% python3 -q
>>> import numpy as np
>>> np.set_printoptions(precision=2, suppress=True, linewidth=100)
>>> m1 = np.array([[0.12, 0.2, 0.32, 0.36],
...     [0.07, 0.21, 0.43, 0.29],
...     [0.38, 0.19, 0.31, 0.12],
...     [0.28, 0.11, 0.5, 0.11]])
>>> x = np.array([-3, 2, 3, -3])
>>> m1 @ x
array([-0.08,  0.63, -0.19,  0.55])
>>> print(m1 @ (2 * x))
[-0.16  1.26 -0.38  1.1 ]
>>> np.linalg.norm(m1 @ x) <= np.linalg.norm(m1, 2) * np.linalg.norm(x) + 1e-9
np.True_
>>> np.sign((m1 @ x).round(6))
array([-1.,  1., -1.,  1.])
>>> m1 * x
array([[-0.36,  0.4 ,  0.96, -1.08],
       [-0.21,  0.42,  1.29, -0.87],
       [-1.14,  0.38,  0.93, -0.36],
       [-0.84,  0.22,  1.5 , -0.33]])
>>> out = m1 / np.sqrt((m1 ** 2).mean(axis=1, keepdims=True))
>>> np.linalg.norm(out, axis=1)
array([2., 2., 2., 2.])
>>> print(m1 - m1.mean(axis=1, keepdims=True))
[[-0.13 -0.05  0.07  0.11]
 [-0.18 -0.04  0.18  0.04]
 [ 0.13 -0.06  0.06 -0.13]
 [ 0.03 -0.14  0.25 -0.14]]
>>> np.linalg.matrix_rank(m1 - m1.mean(axis=1, keepdims=True))
np.int64(3)
>>> W0 = np.load("block10.npy")
>>> W0
array([[0.02, 0.07, 0.11, 0.04],
       [0.07, 0.28, 0.42, 0.14],
       [0.11, 0.42, 0.63, 0.21],
       [0.04, 0.14, 0.21, 0.07]])
>>> np.unique(W0.round(6), axis=0).shape
(4, 4)
>>> np.allclose(W0[:-1].T @ np.linalg.lstsq(W0[:-1].T, W0[-1])[0], W0[-1])
True
>>> np.linalg.lstsq(W0[:-1].T, W0[-1])[2]
np.int32(1)
>>> np.abs(np.diag(np.linalg.qr(W0)[1])) > 1e-9
array([ True, False, False, False])
>>> np.linalg.matrix_power(W0, 3)
array([[0.02, 0.07, 0.11, 0.04],
       [0.07, 0.28, 0.42, 0.14],
       [0.11, 0.42, 0.63, 0.21],
       [0.04, 0.14, 0.21, 0.07]])
>>> np.round(np.sort(np.abs(np.linalg.eigvals(W0))), 2) + 0
array([0., 0., 0., 1.])
>>> np.round(np.abs(np.linalg.eigvals(W0)).max(), 2)
np.float64(1.0)
>>> round(np.trace(W0), 2)
np.float64(1.0)
>>> print(W0 @ W0)
[[0.02 0.07 0.11 0.04]
 [0.07 0.28 0.42 0.14]
 [0.11 0.42 0.63 0.21]
 [0.04 0.14 0.21 0.07]]
>>> (W0 - W0.T) / 2
array([[0., 0., 0., 0.],
       [0., 0., 0., 0.],
       [0., 0., 0., 0.],
       [0., 0., 0., 0.]])
>>> print(np.allclose(W0 @ W0.T, W0.T @ W0))
True
>>> [round(float(x), 2) for x in np.linalg.svd(W0, compute_uv=False)[:3]]
[1.0, 0.0, 0.0]
>>> print(round(np.linalg.norm(W0, 2) / np.linalg.norm(W0), 2))
1.0
>>> print(np.argsort(-np.linalg.norm(W0, axis=0).round(6), kind="stable")[:3])
[2 1 3]
>>> data = np.array([[1, 1, -1, -1, 1, 1, -1, -1], [1, -1, 1, -1, -1, 1, -1, 1]])
>>> x = np.array([-1, 2, 3, -1, 2, -3, 1, 2])
>>> a = np.maximum(data @ x, 0)
>>> a
array([0, 0])
>>> print(np.flatnonzero(a > 1e-9))
[]
>>> np.maximum(data @ (3 * x), 0)
array([0, 0])
>>> t3 = np.stack([data, 4 * data, data[::-1]])
>>> print(t3.shape)
(3, 2, 8)
>>> print(np.linalg.matrix_rank(t3))
[2 2 2]
>>> np.einsum("bij,cij->bc", t3, t3)
array([[ 16,  64,   0],
       [ 64, 256,   0],
       [  0,   0,  16]])
>>> (t3 @ data.T).shape
(3, 2, 2)
>>> t3.sum(axis=0)
array([[ 6,  4, -4, -6,  4,  6, -6, -4],
       [ 6, -4,  4, -6, -4,  6, -6,  4]])
>>> np.linalg.norm(t3, axis=(1, 2))
array([ 4., 16.,  4.])
>>> round(float(np.linalg.norm(data, "nuc")), 2)
5.66
>>> round(float(np.linalg.norm(data, 2)), 2)
2.83
>>> out = data / np.linalg.norm(data, axis=1, keepdims=True)
>>> gram = out @ out.T
>>> np.argwhere(np.triu(np.abs(gram) > 0.95, 1))
array([], shape=(0, 2), dtype=int64)
>>> gram[0].round(2) + 0
array([1., 0.])
>>> np.round(np.linalg.det(W0[::-1]), 2)
np.float64(0.0)
>>> round(float(np.einsum("ii->", W0)), 2)
1.0
>>> round(float(np.einsum("ij,ji->", W0, W0)), 2)
1.0
>>> np.round(np.linalg.eigvals(W0).sum().real, 2)
np.float64(1.0)
>>> J = np.load("layer8.npy")
>>> J
array([[-0.68,  0.26, -0.33],
       [-0.68, -0.42,  0.5 ],
       [-0.23,  0.03, -0.71],
       [-0.11,  0.87,  0.37]])
>>> Q = J.astype(float).copy()
>>> for j in range(3):
...     Q[:, j] -= Q[:, :j] @ (Q[:, :j].T @ Q[:, j])
...     Q[:, j] /= np.linalg.norm(Q[:, j])
... 
>>> Q
array([[-0.68,  0.26, -0.33],
       [-0.68, -0.42,  0.5 ],
       [-0.23,  0.03, -0.71],
       [-0.11,  0.87,  0.37]])
>>> np.round(Q.T @ Q, 2) + 0
array([[1., 0., 0.],
       [0., 1., 0.],
       [0., 0., 1.]])
>>> print(np.round(Q.T @ J, 2) + 0)
[[1. 0. 0.]
 [0. 1. 0.]
 [0. 0. 1.]]
>>> rng = np.random.default_rng(406573)
>>> idx = rng.permutation(3)
>>> out = J[:, idx] * rng.choice([-1, 1], 3)
>>> out
array([[ 0.26,  0.33,  0.68],
       [-0.42, -0.5 ,  0.68],
       [ 0.03,  0.71,  0.23],
       [ 0.87, -0.37,  0.11]])
>>> U, _, vt = np.linalg.svd(J.T @ out)
>>> np.round(U @ vt, 2) + 0
array([[ 0.,  0., -1.],
       [ 1.,  0.,  0.],
       [ 0., -1.,  0.]])
>>> np.round(np.linalg.lstsq(J, out)[0], 2) + 0
array([[ 0.,  0., -1.],
       [ 1.,  0.,  0.],
       [ 0., -1.,  0.]])
